$ python3 -q
>>> import numpy as np
>>> np.set_printoptions(precision=2, suppress=True, linewidth=120)
>>> data = np.loadtxt("block3.csv", delimiter=",")
>>> data
array([[ 0.48,  0.61,  0.4 , -0.17, -0.16,  0.19,  0.19, -0.17,  0.33,  0.1 ,  0.29, -0.48, -0.43, -0.09,  0.13],
       [ 0.61, -0.33,  0.12,  0.48, -0.08,  0.4 ,  0.06, -0.22,  0.32, -0.36, -0.45,  0.39, -0.37,  0.72, -0.24],
       [ 0.4 ,  0.12,  0.07,  0.92,  0.15,  0.94,  0.36,  0.12, -0.29,  0.3 , -0.02, -0.39,  0.27, -0.08, -0.22],
       [-0.17,  0.48,  0.92, -0.06, -0.2 , -0.18, -0.59, -0.64,  0.38,  0.23, -0.33, -0.43,  0.01, -0.13,  0.27],
       [-0.16, -0.08,  0.15, -0.2 , -0.2 ,  0.52, -0.21, -0.08,  0.52, -0.1 ,  0.01,  0.15,  0.08,  0.22,  0.08],
       [ 0.19,  0.4 ,  0.94, -0.18,  0.52, -0.48,  0.45, -0.24, -0.39, -0.29, -0.15,  0.62,  0.27,  0.22,  0.38],
       [ 0.19,  0.06,  0.36, -0.59, -0.21,  0.45,  0.34,  0.07,  0.54,  0.5 , -0.34, -0.05,  0.11,  0.31, -0.1 ],
       [-0.17, -0.22,  0.12, -0.64, -0.08, -0.24,  0.07,  0.9 , -0.2 ,  0.17, -0.66,  0.21, -0.18, -0.31, -0.11],
       [ 0.33,  0.32, -0.29,  0.38,  0.52, -0.39,  0.54, -0.2 , -0.17,  0.18,  0.26, -0.07, -0.19, -0.38,  0.54],
       [ 0.1 , -0.36,  0.3 ,  0.23, -0.1 , -0.29,  0.5 ,  0.17,  0.18,  0.72, -0.44,  0.54,  0.12,  0.55, -0.16],
       [ 0.29, -0.45, -0.02, -0.33,  0.01, -0.15, -0.34, -0.66,  0.26, -0.44, -0.19, -0.49,  0.48, -0.14, -0.16],
       [-0.48,  0.39, -0.39, -0.43,  0.15,  0.62, -0.05,  0.21, -0.07,  0.54, -0.49, -0.3 ,  0.04, -0.22,  0.11],
       [-0.43, -0.37,  0.27,  0.01,  0.08,  0.27,  0.11, -0.18, -0.19,  0.12,  0.48,  0.04,  1.44,  0.07, -0.2 ],
       [-0.09,  0.72, -0.08, -0.13,  0.22,  0.22,  0.31, -0.31, -0.38,  0.55, -0.14, -0.22,  0.07,  0.39, -0.13],
       [ 0.13, -0.24, -0.22,  0.27,  0.08,  0.38, -0.1 , -0.11,  0.54, -0.16, -0.16,  0.11, -0.2 , -0.13,  0.4 ]])
>>> # symmetric
>>> out = data / np.sqrt((data ** 2).mean(axis=1, keepdims=True))
>>> np.linalg.norm(out, axis=1)
array([3.87, 3.87, 3.87, 3.87, 3.87, 3.87, 3.87, 3.87, 3.87, 3.87, 3.87, 3.87, 3.87, 3.87, 3.87])
>>> vals, evecs = np.linalg.eigh(data)
>>> x0 = np.array([-3, 3, -1, 3, -3, 1, 2, -2, -2, -3, 1, -2, 1, 3, 0])
>>> round(np.abs(data).sum(axis=1).max(), 2), np.round(np.abs(vals).max(), 2)
(np.float64(5.71), np.float64(2.0))
>>> np.round(np.linalg.eigvalsh(data[1:, 1:]), 2) + 0
array([-2.  , -2.  , -1.82, -0.85,  0.  ,  0.  ,  0.  ,  0.51,  1.  ,  1.  ,  1.  ,  1.68,  2.  ,  2.  ])
>>> np.round(x0 @ data @ x0, 2)
np.float64(25.7)
>>> mat = np.load("dump.npy")
>>> mat
array([[10.85, 39.16, 49.07, 21.29, 49.06,  1.02, 39.86, 41.07, 41.97, 41.23,  7.72, 19.41, -1.61,  0.79],
       [ 9.36, 40.31, 49.82, 20.33, 51.53,  0.49, 41.4 , 40.45, 38.97, 39.37, 11.22, 20.36, -1.15, -0.75],
       [10.12, 41.4 , 49.3 , 19.69, 48.92, -1.24, 38.54, 38.22, 40.81, 39.06, 10.45, 18.09,  0.59, -1.01],
       [ 9.83, 41.27, 50.55, 19.53, 49.47,  0.62, 40.69, 39.53, 39.86, 41.66,  8.2 , 19.43,  1.68,  1.23],
       [10.23, 38.8 , 48.88, 20.88, 49.36,  1.47, 40.38, 39.68, 40.56, 39.58, 10.42, 18.09,  0.48,  1.01],
       [ 9.92, 40.76, 47.39, 18.85, 48.99, -0.29, 40.07, 40.52, 40.54, 40.49, 10.98, 21.12,  0.97,  1.16],
       [10.24, 39.63, 48.27, 19.48, 47.82, -0.77, 40.85, 40.52, 41.56, 39.74, 10.74, 17.6 , -1.17, -0.46],
       [11.43, 40.17, 50.39, 20.83, 49.94,  1.65, 38.33, 39.54, 39.86, 41.93, 11.52, 19.14,  0.49, -1.06],
       [ 9.58, 39.59, 50.65, 20.21, 52.08,  1.13, 40.75, 40.38, 38.97, 39.49, 10.19, 19.78, -0.37, -0.32],
       [ 9.07, 38.64, 50.55, 19.09, 49.6 ,  0.86, 39.67, 39.42, 41.16, 41.07, 10.19, 18.85,  1.09, -0.58],
       [10.39, 38.64, 50.03, 22.32, 50.72,  1.03, 40.53, 39.23, 39.56, 40.48,  8.37, 19.59,  1.42,  0.21],
       [10.09, 38.87, 51.22, 21.13, 51.1 ,  1.81, 40.99, 40.48, 38.31, 40.68, 10.4 , 20.18, -0.48,  0.6 ],
       [10.71, 39.38, 50.56, 19.68, 50.72,  0.23, 39.12, 41.44, 39.66, 38.6 , 10.03, 20.17,  0.02, -1.74],
       [ 9.07, 40.26, 50.09, 21.44, 49.53,  0.57, 40.3 , 40.59, 42.68, 41.35,  9.5 , 19.08, -0.59, -2.25],
       [10.02, 40.85, 51.82, 19.33, 49.28, -0.96, 39.78, 40.78, 41.06, 39.51,  9.17, 19.82,  0.27, -0.18],
       [ 7.25, 41.07, 50.58, 20.26, 47.83,  2.67, 41.36, 41.55, 40.8 , 42.28, 11.51, 21.05,  0.96, -0.46],
       [ 9.18, 40.56, 50.65, 18.5 , 50.73,  1.62, 38.52, 39.55, 40.79, 39.36, 10.98, 20.72, -0.1 ,  0.68],
       [10.42, 39.74, 50.28, 21.05, 50.13, -0.79, 39.36, 39.37, 40.67, 38.73, 11.12, 18.87,  1.54,  0.86],
       [ 9.91, 37.48, 50.01, 20.02, 51.83,  0.85, 40.5 , 40.65, 41.86, 38.3 , 10.92, 21.35, -0.86, -0.98],
       [10.27, 42.46, 49.42, 19.7 , 50.71, -0.12, 40.09, 39.93, 40.17, 39.94, 12.21, 20.  ,  2.26, -0.6 ],
       [10.2 , 38.83, 49.34, 20.81, 49.24, -1.47, 38.42, 39.83, 39.65, 40.91, 11.38, 19.84,  0.74,  0.95],
       [10.78, 40.82, 50.48, 19.08, 50.48,  1.55, 41.25, 41.29, 39.42, 39.71, 10.31, 20.68, -0.71, -0.19],
       [10.5 , 40.04, 51.58, 19.37, 49.51, -1.26, 38.89, 40.95, 39.13, 40.02, 10.51, 19.93,  0.52,  0.36],
       [ 9.78, 40.49, 47.82, 21.67, 48.64, -1.04, 40.46, 40.59, 40.32, 38.68,  8.94, 20.17, -1.25,  0.05]])
>>> vals, evecs = np.linalg.eigh(data)
>>> vals.round(2) + 0
array([-2., -2., -2., -1.,  0.,  0.,  0.,  0.,  1.,  1.,  1.,  1.,  2.,  2.,  2.])
>>> np.round(np.linalg.svd(data, compute_uv=False), 2) + 0
array([2., 2., 2., 2., 2., 2., 1., 1., 1., 1., 1., 0., 0., 0., 0.])
>>> J = np.load("sample14.npy")
>>> J
array([[ 0,  0,  0,  0,  0,  0,  0,  0,  0, -2,  0,  0,  0],
       [ 0,  0,  2, -1,  0, -2,  2,  0, -1,  0,  2,  1,  0],
       [ 0,  0,  0,  0,  2,  0, -1,  0,  0,  0, -1,  1,  0],
       [ 0,  1,  0,  0,  0,  0,  0, -2,  0,  0,  0,  0,  0],
       [ 1,  0,  0,  0,  0,  0,  0,  0,  2,  0,  0,  0,  0],
       [-1,  0, -2,  0, -2,  0,  0,  0,  0,  0, -1, -1,  0],
       [ 0,  0,  0,  0,  0,  0,  0, -2,  0,  2,  0,  0,  0],
       [ 1,  0, -2,  0,  0,  0,  0,  0,  0,  1,  0,  0,  0],
       [ 2,  0,  1,  0,  0, -1,  0,  2,  0,  0, -1,  1,  0],
       [ 0,  0,  0,  0,  0, -2,  0,  0,  0,  0,  0,  0,  0],
       [ 0,  0, -2,  0,  2,  0,  0,  0,  0,  0,  0,  0, -2]])
>>> Uu, sigma = np.linalg.svd(J)
Traceback (most recent call last):
  File "<python-input-19>", line 1, in <module>
    Uu, sigma = np.linalg.svd(J)
    ^^^^^^^^^
ValueError: too many values to unpack (expected 2)
>>> Uu, sigma, Vt = np.linalg.svd(J, full_matrices=False)
>>> np.round(Vt @ Vt.T, 2) + 0
array([[1., 0., 0., 0., 0., 0., 0., 0., 0., 0., 0.],
       [0., 1., 0., 0., 0., 0., 0., 0., 0., 0., 0.],
       [0., 0., 1., 0., 0., 0., 0., 0., 0., 0., 0.],
       [0., 0., 0., 1., 0., 0., 0., 0., 0., 0., 0.],
       [0., 0., 0., 0., 1., 0., 0., 0., 0., 0., 0.],
       [0., 0., 0., 0., 0., 1., 0., 0., 0., 0., 0.],
       [0., 0., 0., 0., 0., 0., 1., 0., 0., 0., 0.],
       [0., 0., 0., 0., 0., 0., 0., 1., 0., 0., 0.],
       [0., 0., 0., 0., 0., 0., 0., 0., 1., 0., 0.],
       [0., 0., 0., 0., 0., 0., 0., 0., 0., 1., 0.],
       [0., 0., 0., 0., 0., 0., 0., 0., 0., 0., 1.]])
>>> np.round(Uu.T @ Uu, 2) + 0
array([[1., 0., 0., 0., 0., 0., 0., 0., 0., 0., 0.],
       [0., 1., 0., 0., 0., 0., 0., 0., 0., 0., 0.],
       [0., 0., 1., 0., 0., 0., 0., 0., 0., 0., 0.],
       [0., 0., 0., 1., 0., 0., 0., 0., 0., 0., 0.],
       [0., 0., 0., 0., 1., 0., 0., 0., 0., 0., 0.],
       [0., 0., 0., 0., 0., 1., 0., 0., 0., 0., 0.],
       [0., 0., 0., 0., 0., 0., 1., 0., 0., 0., 0.],
       [0., 0., 0., 0., 0., 0., 0., 1., 0., 0., 0.],
       [0., 0., 0., 0., 0., 0., 0., 0., 1., 0., 0.],
       [0., 0., 0., 0., 0., 0., 0., 0., 0., 1., 0.],
       [0., 0., 0., 0., 0., 0., 0., 0., 0., 0., 1.]])
>>> sigma / sigma[0]
array([1.  , 0.79, 0.72, 0.59, 0.58, 0.41, 0.38, 0.27, 0.2 , 0.14, 0.1 ])
>>> np.round(Uu.T @ J @ Vt.T, 2) + 0
array([[5.32, 0.  , 0.  , 0.  , 0.  , 0.  , 0.  , 0.  , 0.  , 0.  , 0.  ],
       [0.  , 4.22, 0.  , 0.  , 0.  , 0.  , 0.  , 0.  , 0.  , 0.  , 0.  ],
       [0.  , 0.  , 3.85, 0.  , 0.  , 0.  , 0.  , 0.  , 0.  , 0.  , 0.  ],
       [0.  , 0.  , 0.  , 3.12, 0.  , 0.  , 0.  , 0.  , 0.  , 0.  , 0.  ],
       [0.  , 0.  , 0.  , 0.  , 3.06, 0.  , 0.  , 0.  , 0.  , 0.  , 0.  ],
       [0.  , 0.  , 0.  , 0.  , 0.  , 2.2 , 0.  , 0.  , 0.  , 0.  , 0.  ],
       [0.  , 0.  , 0.  , 0.  , 0.  , 0.  , 2.02, 0.  , 0.  , 0.  , 0.  ],
       [0.  , 0.  , 0.  , 0.  , 0.  , 0.  , 0.  , 1.45, 0.  , 0.  , 0.  ],
       [0.  , 0.  , 0.  , 0.  , 0.  , 0.  , 0.  , 0.  , 1.05, 0.  , 0.  ],
       [0.  , 0.  , 0.  , 0.  , 0.  , 0.  , 0.  , 0.  , 0.  , 0.77, 0.  ],
       [0.  , 0.  , 0.  , 0.  , 0.  , 0.  , 0.  , 0.  , 0.  , 0.  , 0.51]])
>>> def softmax(z):
...     e = np.exp(z - z.max(axis=-1, keepdims=True))
...     return e / e.sum(axis=-1, keepdims=True)
... 
>>> np.round(softmax(10 * mat[8]), 2) + 0
array([0., 0., 0., 0., 1., 0., 0., 0., 0., 0., 0., 0., 0., 0.])
>>> softmax(mat).sum(axis=1)
array([1., 1., 1., 1., 1., 1., 1., 1., 1., 1., 1., 1., 1., 1., 1., 1., 1., 1., 1., 1., 1., 1., 1., 1.])
>>> np.round(softmax(mat[8] + -2), 2) + 0
array([0.  , 0.  , 0.19, 0.  , 0.81, 0.  , 0.  , 0.  , 0.  , 0.  , 0.  , 0.  , 0.  , 0.  ])
>>> att = mat @ mat.T / np.sqrt(14)
>>> softmax(att)[8] @ mat
array([ 7.25, 41.07, 50.58, 20.26, 47.83,  2.67, 41.36, 41.55, 40.8 , 42.28, 11.51, 21.05,  0.96, -0.46])
